% ipython --no-banner

In [1]: import numpy as np

In [2]: from numpy import linalg as LA

In [3]: np.set_printoptions(precision=2, suppress=True, linewidth=200)

In [4]: def tidy(a):
   ...:     return np.round(a, 2) + 0
   ...: 

In [5]: J = np.array([[-0.7, 1.5, -0.6, -1.2, -0.9],
   ...:     [-0.7, 0.9, 0.6, 0.7, -0.5],
   ...:     [-1.2, 0.6, 0.2, -1.0, -0.7],
   ...:     [0.6, -0.3, 1.5, 0.0, -0.3],
   ...:     [0.8, 0.2, 1.8, 0.1, 0.5],
   ...:     [0.0, -1.1, 0.1, 1.5, -0.9],
   ...:     [0.3, 0.8, -0.3, 0.6, 1.2],
   ...:     [-0.3, 1.0, 1.3, -0.2, 1.3],
   ...:     [0.0, 0.5, -0.3, -0.5, 0.3],
   ...:     [-0.5, -0.7, -0.5, -0.9, -0.1],
   ...:     [0.0, -1.1, -0.5, 0.9, 0.3],
   ...:     [-1.4, 0.1, 0.3, -0.1, -0.5],
   ...:     [1.0, 0.5, -1.1, 0.4, -0.3],
   ...:     [1.1, 1.1, 0.1, 0.4, -0.4],
   ...:     [1.0, -0.9, 0.6, 1.2, 0.6],
   ...:     [0.1, 2.5, 0.0, -0.1, -0.2],
   ...:     [-1.7, -0.4, 0.7, 0.8, -1.0]])

In [6]: J[13] *= 10

In [7]: J
Out[7]: 
array([[-0.7,  1.5, -0.6, -1.2, -0.9],
       [-0.7,  0.9,  0.6,  0.7, -0.5],
       [-1.2,  0.6,  0.2, -1. , -0.7],
       [ 0.6, -0.3,  1.5,  0. , -0.3],
       [ 0.8,  0.2,  1.8,  0.1,  0.5],
       [ 0. , -1.1,  0.1,  1.5, -0.9],
       [ 0.3,  0.8, -0.3,  0.6,  1.2],
       [-0.3,  1. ,  1.3, -0.2,  1.3],
       [ 0. ,  0.5, -0.3, -0.5,  0.3],
       [-0.5, -0.7, -0.5, -0.9, -0.1],
       [ 0. , -1.1, -0.5,  0.9,  0.3],
       [-1.4,  0.1,  0.3, -0.1, -0.5],
       [ 1. ,  0.5, -1.1,  0.4, -0.3],
       [11. , 11. ,  1. ,  4. , -4. ],
       [ 1. , -0.9,  0.6,  1.2,  0.6],
       [ 0.1,  2.5,  0. , -0.1, -0.2],
       [-1.7, -0.4,  0.7,  0.8, -1. ]])

In [8]: C = J[[16, 14]].astype(float)

In [9]: for _ in range(4):
   ...:     lab = LA.norm(J[:, None] - C, axis=-1).argmin(axis=1)
   ...:     C = np.array([J[lab == j].mean(axis=0) for j in range(2)])
   ...: 

In [10]: lab
Out[10]: array([0, 0, 0, 0, 0, 0, 0, 0, 0, 0, 0, 0, 0, 1, 0, 0, 0])

In [11]: tidy(C[1] - C[0])
Out[11]: array([11.17, 10.74,  0.76,  3.86, -3.92])

In [12]: np.abs(C[1] - C[0]).argmax()
Out[12]: np.int64(0)

In [13]: u, r1 = J[13], J[8]

In [14]: u @ r1
Out[14]: np.float64(2.0)

In [15]: pr = (u @ r1) / (u @ u) * u

In [16]: tidy(pr)
Out[16]: array([ 0.08,  0.08,  0.01,  0.03, -0.03])

In [17]: tidy((r1 - pr) @ u)
Out[17]: np.float64(0.0)

In [18]: u = np.array([-3, 2])

In [19]: tidy(np.correlate(J[12], J[13], "full"))
Out[19]: array([-4. ,  2. ,  7.4,  5.5, 18.2, -7.4, -8. ,  1.1, -3.3])

In [20]: tidy(np.convolve(J[12], u))
Out[20]: array([-3. ,  0.5,  4.3, -3.4,  1.7, -0.6])

In [21]: tidy(np.polyval(u, J[12]))
Out[21]: array([-1. ,  0.5,  5.3,  0.8,  2.9])

In [22]: lab = J[:, 1] > np.median(J[:, 1])

In [23]: u = J[lab].mean(axis=0) - J[~lab].mean(axis=0)

In [24]: lab.astype(int)
Out[24]: array([1, 1, 1, 0, 0, 0, 1, 1, 0, 0, 0, 0, 0, 1, 0, 1, 0])

In [25]: tidy((((J - J.mean(axis=0)) @ u > 0) == lab).mean())
Out[25]: np.float64(0.76)

In [26]: tidy(u)
Out[26]: array([ 1.23,  2.93,  0.05,  0.06, -0.4 ])

In [27]: Ac = (J - J.mean(axis=0)) / J.std(axis=0)

In [28]: tidy(Ac.std(axis=0))
Out[28]: array([1., 1., 1., 1., 1.])

In [29]: b = LA.lstsq(np.delete(Ac, 3, axis=1), Ac[:, 3])[0]

In [30]: tidy(1 - np.var(Ac[:, 3] - np.delete(Ac, 3, axis=1) @ b))
Out[30]: np.float64(0.71)

In [31]: np.abs(b).argmax()
Out[31]: np.int64(0)

In [32]: feats = np.loadtxt("out1.csv", delimiter=",")

In [33]: feats
Out[33]: 
array([[ 2.,  1.,  0.],
       [ 2.,  1.,  0.],
       [ 1., -1., -2.],
       [-1.,  0., -1.],
       [-2.,  0., -1.]])

In [34]: # row 1 repeats row 0

In [35]: rng = np.random.default_rng(87)

In [36]: Y = feats + rng.integers(-2, 3, (5, 2)) @ rng.integers(-2, 3, (2, 3))

In [37]: Y
Out[37]: 
array([[ 0., -1.,  1.],
       [ 6.,  6., -2.],
       [ 1., -3., -2.],
       [-3., -2.,  0.],
       [ 0.,  2., -2.]])

In [38]: Y - feats
Out[38]: 
array([[-2., -2.,  1.],
       [ 4.,  5., -2.],
       [ 0., -2.,  0.],
       [-2., -2.,  1.],
       [ 2.,  2., -1.]])

In [39]: tidy(LA.svd(Y - feats, compute_uv=False))
Out[39]: array([8.6 , 1.45, 0.  ])

In [40]: X = np.loadtxt("a.csv", delimiter=",")

In [41]: X
Out[41]: 
array([[-0.62,  1.  ,  0.18],
       [ 3.25, -1.05, -0.65],
       [-2.1 , -0.27,  0.89],
       [-4.97, -0.85, -0.25],
       [ 5.35, -1.6 ,  3.48],
       [-1.05,  0.39, -2.12],
       [-1.54,  0.98, -0.05],
       [ 0.45,  0.41, -0.61],
       [-0.73,  1.06,  1.17],
       [ 2.29, -1.28, -3.73],
       [-3.47,  0.53,  0.28],
       [ 7.06, -1.18,  0.02],
       [ 1.45, -0.05, -1.55],
       [-1.08,  3.11,  0.68],
       [ 3.45, -1.27, -1.33],
       [-3.01,  0.32, -3.38],
       [-4.46,  0.06,  0.72],
       [-0.29,  1.28, -1.2 ],
       [-0.44, -0.54, -0.42],
       [-0.86,  1.24,  3.75],
       [ 5.16, -0.08, -3.31],
       [ 2.45,  0.66, -3.67],
       [ 2.04, -1.44, -0.05],
       [ 3.35, -0.76,  1.81]])

In [42]: x = np.array([2, 1, 3])

In [43]: y = X @ x

In [44]: tidy(LA.pinv(X) @ X)
Out[44]: 
array([[1., 0., 0.],
       [0., 1., 0.],
       [0., 0., 1.]])

In [45]: y = y + 0.3 * rng.normal(size=24)

In [46]: tidy(y)
Out[46]: array([  0.78,   3.19,  -2.05, -11.53,  19.39,  -7.51,  -2.23,  -0.86,   3.28,  -8.3 ,  -5.35,  12.88,  -2.02,   2.89,   1.24, -16.1 ,  -7.03,  -2.67,  -2.42,  10.42,   0.09,  -5.47,   2.82,  11.36])

In [47]: b, *_ = LA.lstsq(X, y)

In [48]: tidy(LA.norm(y - X @ b))
Out[48]: np.float64(1.33)

In [49]: [round(float(LA.norm(LA.solve(X.T @ X + lam * np.eye(3), X.T @ y))), 2) for lam in (0, 1, 10, 100)]
Out[49]: [3.75, 3.69, 3.32, 1.85]

In [50]: tidy(b)
Out[50]: array([1.98, 1.03, 3.01])

In [51]: lab = rng.permutation(3)

In [52]: Y = X[:, lab] * rng.choice([-1, 1], 3)

In [53]: Y
Out[53]: 
array([[-0.62,  0.18, -1.  ],
       [ 3.25, -0.65,  1.05],
       [-2.1 ,  0.89,  0.27],
       [-4.97, -0.25,  0.85],
       [ 5.35,  3.48,  1.6 ],
       [-1.05, -2.12, -0.39],
       [-1.54, -0.05, -0.98],
       [ 0.45, -0.61, -0.41],
       [-0.73,  1.17, -1.06],
       [ 2.29, -3.73,  1.28],
       [-3.47,  0.28, -0.53],
       [ 7.06,  0.02,  1.18],
       [ 1.45, -1.55,  0.05],
       [-1.08,  0.68, -3.11],
       [ 3.45, -1.33,  1.27],
       [-3.01, -3.38, -0.32],
       [-4.46,  0.72, -0.06],
       [-0.29, -1.2 , -1.28],
       [-0.44, -0.42,  0.54],
       [-0.86,  3.75, -1.24],
       [ 5.16, -3.31,  0.08],
       [ 2.45, -3.67, -0.66],
       [ 2.04, -0.05,  1.44],
       [ 3.35,  1.81,  0.76]])

In [54]: U, _, Vt = LA.svd(X.T @ Y)

In [55]: tidy(U @ Vt)
Out[55]: 
array([[ 1.,  0.,  0.],
       [ 0.,  0., -1.],
       [ 0.,  1.,  0.]])

In [56]: lab
Out[56]: array([0, 2, 1])

In [57]: m1 = np.load("dump.npy")

In [58]: m1
Out[58]: 
array([[0, 0, 0, 0, 0],
       [0, 0, 0, 1, 1],
       [0, 0, 0, 0, 0],
       [0, 1, 0, 0, 1],
       [0, 1, 0, 1, 0]])

In [59]: x = np.array([-2, 0, 3])

In [60]: y = feats @ x

In [61]: b, lr = np.zeros(3), 1 / LA.norm(feats, 2) ** 2

In [62]: for i in range(40):
    ...:     b -= lr * feats.T @ (feats @ b - y)
    ...:     if i % 10 == 0: print(i, round(LA.norm(feats @ b - y), 2))
    ...: 
0 4.77
10 0.27
20 0.09
30 0.03

In [63]: tidy(b)
Out[63]: array([-2.  ,  0.01,  3.  ])
